$ python3 -q
>>> import numpy as np
>>> np.set_printoptions(suppress=True, linewidth=100)
>>> X = np.load("block1.npy")
>>> print(X)
[[ 6.05  3.    1.   -1.    8.   -7.   -2.    0.    9.   -7.   -4.   -2.  ]
 [-5.   -7.95 -3.    4.    5.   -4.    7.   -5.    2.   -3.   -1.    5.  ]
 [ 9.    1.   -2.95  2.   -8.    3.   -6.   -4.    1.    9.    3.   -9.  ]
 [-8.    6.   -8.    9.05  2.    2.    5.   -6.    2.    1.   -2.    6.  ]
 [ 7.    8.   -9.    3.   -8.95  4.    2.   -7.    4.    8.   -9.   -1.  ]
 [ 7.    7.    5.   -9.    8.   -0.95  9.    3.    1.    9.   -8.   -1.  ]
 [-9.   -3.   -5.   -1.    1.   -6.    3.05  1.    8.   -7.   -4.    5.  ]
 [ 2.    2.    4.    9.    5.    1.    8.   -7.95  5.   -1.   -8.    6.  ]
 [ 6.   -5.   -3.    7.   -2.    8.   -8.    7.   -1.95  8.    8.   -5.  ]
 [-1.   -1.   -7.    9.   -8.   -2.   -9.    6.   -9.   -0.95 -9.    0.  ]
 [ 1.    7.    5.    4.   -4.   -4.   -8.   -3.    1.    0.    8.05  1.  ]
 [ 6.    3.    1.   -1.    8.   -7.   -2.    0.    9.   -7.   -4.   -1.95]]
>>> x0 = np.array([-1, 1, 2, 3, 3, 3, -3, -1, 3, -3, 1, 0])
>>> h1 = np.maximum(X @ x0, 0)
>>> print(h1.round(2))
[48.95  4.05  0.   29.15  0.    0.    8.85 46.95 17.15  0.   42.05 49.  ]
>>> print(np.round(np.maximum(X @ x0, 0) - np.maximum(-X @ x0, 0), 2))
[ 48.95   4.05 -21.9   29.15 -42.85 -57.85   8.85  46.95  17.15 -29.15  42.05  49.  ]
>>> print(np.round(X.T @ h1, 2))
[ 495.9   712.5   154.95  884.01  903.25 -680.7   -92.81 -565.65 1262.11 -640.35 -389.45  283.95]
>>> def softmax(z):
...     e = np.exp(z - z.max(axis=-1, keepdims=True))
...     return e / e.sum(axis=-1, keepdims=True)
... 
>>> print(np.round(softmax(X[6]), 2) + 0)
[0.   0.   0.   0.   0.   0.   0.01 0.   0.94 0.   0.   0.05]
>>> print(np.round(softmax(X[6] + 3), 2) + 0)
[0.   0.   0.   0.   0.   0.   0.01 0.   0.94 0.   0.   0.05]
>>> S = X @ X.T / np.sqrt(12)
>>> print(np.round(softmax(S + np.triu(np.full(S.shape, -np.inf), 1)), 2) + 0)
[[1.   0.   0.   0.   0.   0.   0.   0.   0.   0.   0.   0.  ]
 [0.   1.   0.   0.   0.   0.   0.   0.   0.   0.   0.   0.  ]
 [0.   0.   1.   0.   0.   0.   0.   0.   0.   0.   0.   0.  ]
 [0.   0.   0.   1.   0.   0.   0.   0.   0.   0.   0.   0.  ]
 [0.   0.   0.   0.   1.   0.   0.   0.   0.   0.   0.   0.  ]
 [0.   0.   0.   0.   0.   1.   0.   0.   0.   0.   0.   0.  ]
 [0.   0.   0.   0.   0.   0.   1.   0.   0.   0.   0.   0.  ]
 [0.   0.   0.   0.   0.   0.   0.   1.   0.   0.   0.   0.  ]
 [0.   0.   0.   0.   0.   0.   0.   0.   1.   0.   0.   0.  ]
 [0.   0.   0.   0.   0.   0.   0.   0.   0.   1.   0.   0.  ]
 [0.   0.   0.   0.   0.   0.   0.   0.   0.   0.   1.   0.  ]
 [0.53 0.   0.   0.   0.   0.   0.   0.   0.   0.   0.   0.47]]
>>> print(np.round(softmax(S), 2) + 0)
[[0.53 0.   0.   0.   0.   0.   0.   0.   0.   0.   0.   0.47]
 [0.   1.   0.   0.   0.   0.   0.   0.   0.   0.   0.   0.  ]
 [0.   0.   1.   0.   0.   0.   0.   0.   0.   0.   0.   0.  ]
 [0.   0.   0.   1.   0.   0.   0.   0.   0.   0.   0.   0.  ]
 [0.   0.   0.   0.   1.   0.   0.   0.   0.   0.   0.   0.  ]
 [0.   0.   0.   0.   0.   1.   0.   0.   0.   0.   0.   0.  ]
 [0.   0.   0.   0.   0.   0.   1.   0.   0.   0.   0.   0.  ]
 [0.   0.   0.   0.   0.   0.   0.   1.   0.   0.   0.   0.  ]
 [0.   0.   0.   0.   0.   0.   0.   0.   1.   0.   0.   0.  ]
 [0.   0.   0.   0.   0.   0.   0.   0.   0.   1.   0.   0.  ]
 [0.   0.   0.   0.   0.   0.   0.   0.   0.   0.   1.   0.  ]
 [0.53 0.   0.   0.   0.   0.   0.   0.   0.   0.   0.   0.47]]
